$ python3 -q
>>> import numpy as np
>>> import numpy.linalg as la
>>> np.set_printoptions(precision=2, suppress=True, linewidth=160, floatmode="fixed")
>>> F = np.loadtxt("data.csv", delimiter=",")
>>> print(F)
[[ 0.00 -1.00  1.00]
 [ 0.00  1.00 -1.00]
 [ 0.00  0.00  0.00]]
>>> np.abs(np.diag(la.qr(F)[1])) > 1e-9
array([False,  True, False])
>>> rng = np.random.default_rng(295893)
>>> idx = rng.permutation(3)
>>> idx
array([1, 0, 2])
>>> out = F[idx][:, idx]
>>> np.allclose(out, F)
False
>>> np.round(la.det(out), 2), np.round(la.det(F[idx]), 2)
(np.float64(0.0), np.float64(0.0))
>>> np.sort(np.abs(la.eigvals(out)))
array([0.00, 0.00, 1.00])
>>> mat = np.load("mat.npy")
>>> mat
array([[ 1.00,  0.00,  0.00,  0.00,  0.00,  0.00,  0.00,  0.00,  0.00],
       [ 0.00,  1.00,  0.00,  0.00,  0.00,  0.00,  0.00,  0.00,  0.00],
       [ 0.00,  0.00,  1.00,  0.00,  0.00,  0.00,  0.00,  0.00,  0.00],
       [ 0.00,  0.00,  0.00,  1.00,  0.00,  0.00,  0.00,  0.00,  0.00],
       [ 0.00,  0.00,  0.00,  0.00,  1.00,  0.00,  0.00,  0.00,  0.00],
       [ 0.00,  0.00,  0.00,  0.00,  0.00,  1.00,  0.00,  0.00,  0.00],
       [ 0.00,  0.00,  0.00,  0.00,  0.00,  0.00,  1.00,  0.00,  0.00],
       [ 0.00,  0.00,  0.00,  0.00,  0.00,  0.00,  0.00,  0.62, -0.79],
       [ 0.00,  0.00,  0.00,  0.00,  0.00,  0.00,  0.00,  0.79,  0.62]])
>>> la.norm(mat, axis=0)
array([1.00, 1.00, 1.00, 1.00, 1.00, 1.00, 1.00, 1.00, 1.00])
>>> la.norm(mat, axis=1)
array([1.00, 1.00, 1.00, 1.00, 1.00, 1.00, 1.00, 1.00, 1.00])
>>> round(la.norm(mat[4] - mat[3]), 2)
np.float64(1.41)
>>> round(la.norm(mat, 1), 2), np.round(la.norm(mat, np.inf), 2)
(np.float64(1.4), np.float64(1.4))
>>> round(la.norm(mat, "nuc"), 2)
np.float64(9.0)
>>> print(np.round(la.norm(mat) ** 2 / la.norm(mat, 2) ** 2, 2))
9.0
>>> print(np.flatnonzero(la.matrix_power((mat != 0) + (mat.T != 0) + np.eye(9), 9)[4]))
[4]
>>> (mat != 0).astype(int)
array([[1, 0, 0, 0, 0, 0, 0, 0, 0],
       [0, 1, 0, 0, 0, 0, 0, 0, 0],
       [0, 0, 1, 0, 0, 0, 0, 0, 0],
       [0, 0, 0, 1, 0, 0, 0, 0, 0],
       [0, 0, 0, 0, 1, 0, 0, 0, 0],
       [0, 0, 0, 0, 0, 1, 0, 0, 0],
       [0, 0, 0, 0, 0, 0, 1, 0, 0],
       [0, 0, 0, 0, 0, 0, 0, 1, 1],
       [0, 0, 0, 0, 0, 0, 0, 1, 1]])
>>> print(np.sort(la.eigvals(mat).real))
[0.62 0.62 1.00 1.00 1.00 1.00 1.00 1.00 1.00]
>>> W0 = np.loadtxt("run1.csv", delimiter=",")
>>> W0
array([[ 0.00,  0.00,  0.00,  0.00,  5.00,  8.00, -8.00],
       [ 0.00,  0.00,  0.00,  0.00,  9.00, -9.00,  8.00],
       [ 0.00,  0.00,  0.00,  0.00,  3.00, -8.00,  3.00],
       [ 0.00,  0.00,  0.00,  0.00, -6.00,  5.00,  7.00],
       [ 5.00,  9.00,  3.00, -6.00,  0.00,  0.00,  0.00],
       [ 8.00, -9.00, -8.00,  5.00,  0.00,  0.00,  0.00],
       [-8.00,  8.00,  3.00,  7.00,  0.00,  0.00,  0.00]])
>>> U, sig, Vh = la.svd(W0)
>>> sig.round(2) + 0
array([19.07, 19.07, 12.87, 12.87,  6.46,  6.46,  0.00])
>>> out = U[:, :6] @ np.diag(sig[:6]) @ Vh[:6]
>>> print(la.matrix_rank(W0, rtol=0.05))
6
>>> print(round(la.norm(W0 - out, 2), 2), np.round(sig[6], 2))
0.0 0.0
>>> out = np.array([[0, 1, 0, -2], [-1, 0, 2, 0], [-1, 1, 0, -1], [0, 1, 1, 1]])
>>> out[-1] = out[0]
>>> M = out + 0.05 * np.eye(4)
>>> M
array([[ 0.05,  1.00,  0.00, -2.00],
       [-1.00,  0.05,  2.00,  0.00],
       [-1.00,  1.00,  0.05, -1.00],
       [ 0.00,  1.00,  0.00, -1.95]])
>>> np.round(la.det(2 * M), 2), round(la.det(M), 2)
(np.float64(-0.04), np.float64(-0.0))
>>> round(la.det(M.T), 2)
np.float64(-0.0)
>>> la.matrix_rank(M, rtol=0.1)
np.int64(3)
>>> np.argsort(-la.norm(M, axis=0).round(6), kind="stable")[:3]
array([3, 2, 1])
>>> print([round(float(x), 2) for x in la.svd(M, compute_uv=False)[:3]])
[3.44, 2.28, 0.88]
>>> vec = np.array([-1, 4, -2, -5])
>>> M @ (2 * vec)
array([27.90, -5.60, 19.80, 27.50])
>>> np.sign((M @ vec).round(6))
array([ 1.00, -1.00,  1.00,  1.00])
>>> E = np.load("out17.npy")
>>> E
array([[2, 2, 3, 4, 3, 2, 2, 0],
       [4, 5, 4, 1, 5, 5, 4, 4],
       [4, 0, 5, 2, 5, 2, 0, 5],
       [4, 1, 0, 4, 1, 0, 4, 3],
       [2, 4, 3, 5, 5, 2, 5, 0],
       [2, 0, 3, 3, 3, 2, 0, 5],
       [5, 3, 3, 4, 4, 4, 1, 4],
       [4, 2, 4, 5, 0, 3, 1, 2]])
>>> r0 = np.array([4, 0, -8])
>>> np.polyval(r0, E[5])
array([ 8, -8, 28, 28, 28,  8, -8, 92])
